In [1]: import numpy as np

In [2]: np.set_printoptions(precision=3, suppress=True, linewidth=120)

In [3]: K = np.loadtxt("arr.csv", delimiter=",")

In [4]: K
Out[4]: 
array([[ -2.,  -2.,  -2.,  -2.,  -2.,  -2.],
       [ -2.,  -4.,  -4.,  -4.,  -4.,  -4.],
       [ -2.,  -4.,  -6.,  -6.,  -6.,  -6.],
       [ -2.,  -4.,  -6.,  -8.,  -8.,  -8.],
       [ -2.,  -4.,  -6.,  -8., -10., -10.],
       [ -2.,  -4.,  -6.,  -8., -10., -12.]])

In [5]: # symmetric

In [6]: vals, V = np.linalg.eigh(K)

In [7]: vals.sum(), np.trace(K)
Out[7]: (np.float64(-42.0), np.float64(-42.0))

In [8]: (vals > 1e-8).sum(), (vals < -1e-8).sum()
Out[8]: (np.int64(0), np.int64(6))

In [9]: vals
Out[9]: array([-34.414,  -3.976,  -1.549,  -0.892,  -0.638,  -0.53 ])

In [10]: round(float(np.linalg.eigvalsh(K).min()), 3)
Out[10]: -34.414

In [11]: Q, V = np.linalg.qr(K[:, :2])[0], np.linalg.qr(K[:, 2:])[0]

In [12]: sv = np.linalg.svd(Q.T @ V, compute_uv=False)

In [13]: round(float(np.linalg.norm(Q @ Q.T - V @ V.T, 2)), 3)
Out[13]: 1.0

In [14]: np.degrees(np.arccos(sv.clip(0, 1)))
Out[14]: array([ 7.02 , 77.961])

In [15]: X = np.load("out12.npy")

In [16]: X
Out[16]: 
array([[12,  0,  6,  6,  6],
       [ 2,  0,  1,  1,  1],
       [10,  0,  5,  5,  5],
       [10,  0,  5,  5,  5],
       [16,  0,  8,  8,  8],
       [12,  0,  6,  6,  6]])

In [17]: x0 = np.array([2, 3, 2, 1, 0])

In [18]: h1 = np.maximum(X @ x0, 0)

In [19]: h1
Out[19]: array([42,  7, 35, 35, 56, 42])

In [20]: np.flatnonzero(h1 > 1e-9)
Out[20]: array([0, 1, 2, 3, 4, 5])

In [21]: X.T @ h1
Out[21]: array([2618,    0, 1309, 1309, 1309])

In [22]: np.linalg.cond(X) > 100
Out[22]: np.True_

In [23]: round(float(np.linalg.norm(X, 2) / np.linalg.norm(X)), 3)
Out[23]: 1.0

In [24]: np.linalg.matrix_rank(X, rtol=0.1)
Out[24]: np.int64(1)

In [25]: rk = np.linalg.matrix_rank(X)

In [26]: rk
Out[26]: np.int64(1)

In [27]: null = np.linalg.svd(X)[2][rk:].T

In [28]: [int(np.linalg.matrix_rank(np.delete(X, i, axis=0))) for i in range(6)]
Out[28]: [1, 1, 1, 1, 1, 1]

In [29]: [int(np.linalg.matrix_rank(X[:i])) for i in range(1, len(X) + 1)]
Out[29]: [1, 1, 1, 1, 1, 1]

In [30]: np.round(null @ null.T, 3) + 0
Out[30]: 
array([[ 0.429,  0.   , -0.286, -0.286, -0.286],
       [ 0.   ,  1.   ,  0.   ,  0.   ,  0.   ],
       [-0.286,  0.   ,  0.857, -0.143, -0.143],
       [-0.286,  0.   , -0.143,  0.857, -0.143],
       [-0.286,  0.   , -0.143, -0.143,  0.857]])

In [31]: np.allclose(X @ null, 0)
Out[31]: True

In [32]: def softmax(z):
    ...:     e = np.exp(z - z.max(axis=-1, keepdims=True))
    ...:     return e / e.sum(axis=-1, keepdims=True)
    ...: 

In [33]: np.round(softmax(K[4]), 3) + 0
Out[33]: array([0.864, 0.117, 0.016, 0.002, 0.   , 0.   ])

In [34]: softmax(K).sum(axis=1)
Out[34]: array([1., 1., 1., 1., 1., 1.])

In [35]: att = K @ K.T / np.sqrt(6)

In [36]: np.round(softmax(att + np.triu(np.full(att.shape, -np.inf), 1)), 3) + 0
Out[36]: 
array([[1., 0., 0., 0., 0., 0.],
       [0., 1., 0., 0., 0., 0.],
       [0., 0., 1., 0., 0., 0.],
       [0., 0., 0., 1., 0., 0.],
       [0., 0., 0., 0., 1., 0.],
       [0., 0., 0., 0., 0., 1.]])

In [37]: r0 = np.array([0, -1])

In [38]: np.correlate(X[4], X[2], "full")
Out[38]: array([ 80,  80, 120,  80, 280,  80, 120,  80,  80])

In [39]: np.polyval(r0, X[4])
Out[39]: array([-1, -1, -1, -1, -1])

In [40]: np.cross(X[4, :3], X[2, :3])
Out[40]: array([0, 0, 0])

In [41]: mat = np.array([[-8, -2, 7], [0, 0, -9], [0, 0, -5]])

In [42]: # triangular, det is the product of the diagonal

In [43]: rk = np.linalg.matrix_rank(mat)

In [44]: rk
Out[44]: np.int64(2)

In [45]: null = np.linalg.svd(mat)[2][rk:].T

In [46]: np.linalg.matrix_rank(mat.T @ mat), np.linalg.matrix_rank(mat @ mat.T)
Out[46]: (np.int64(2), np.int64(2))

In [47]: [int(np.linalg.matrix_rank(mat[:, :j + 1])) for j in range(3)]
Out[47]: [1, 1, 2]

In [48]: [int(np.linalg.matrix_rank(np.delete(mat, i, axis=0))) for i in range(3)]
Out[48]: [1, 2, 2]

In [49]: np.allclose(mat @ null, 0)
Out[49]: True

In [50]: A = np.loadtxt("layer11.csv", delimiter=",")

In [51]: A
Out[51]: 
array([[-0.541,  0.254,  0.305, -0.265, -0.118,  0.682],
       [ 0.25 , -0.125,  0.309,  0.062,  0.863,  0.28 ],
       [ 0.5  ,  0.33 , -0.483, -0.579,  0.03 ,  0.269],
       [-0.167,  0.066,  0.387, -0.686,  0.154, -0.57 ],
       [ 0.167, -0.857,  0.094, -0.325, -0.26 ,  0.237],
       [ 0.583,  0.27 ,  0.648,  0.12 , -0.387,  0.052]])

In [52]: np.round(A.T @ A, 3) + 0
Out[52]: 
array([[1., 0., 0., 0., 0., 0.],
       [0., 1., 0., 0., 0., 0.],
       [0., 0., 1., 0., 0., 0.],
       [0., 0., 0., 1., 0., 0.],
       [0., 0., 0., 0., 1., 0.],
       [0., 0., 0., 0., 0., 1.]])

In [53]: np.linalg.norm(A, axis=0)
Out[53]: array([1., 1., 1., 1., 1., 1.])

In [54]: x0 = np.array([8, -2, -7, 0, -9, 0])

In [55]: A @ np.eye(6)[4]
Out[55]: array([-0.118,  0.863,  0.03 ,  0.154, -0.26 , -0.387])

In [56]: np.sign((A @ x0).round(6))
Out[56]: array([-1., -1.,  1., -1.,  1.,  1.])

In [57]: A @ x0
Out[57]: array([-5.91 , -7.677,  6.444, -5.556,  4.726,  3.067])

In [58]: A @ np.ones(6)
Out[58]: array([ 0.316,  1.638,  0.067, -0.815, -0.944,  1.287])

In [59]: E = np.loadtxt("data.csv", delimiter=",")

In [60]: E
Out[60]: 
array([[ 0.282,  0.217, -1.272],
       [-2.088, -0.854,  2.964],
       [-0.589, -0.533,  1.742],
       [-1.073, -0.096,  0.297],
       [ 0.959,  0.507, -1.261],
       [ 0.837,  0.327, -1.39 ]])

In [61]: P = E @ np.linalg.solve(E.T @ E, E.T)

In [62]: np.allclose(P @ P, P)
Out[62]: True

In [63]: P @ E[:, 1]
Out[63]: array([ 0.217, -0.854, -0.533, -0.096,  0.507,  0.327])
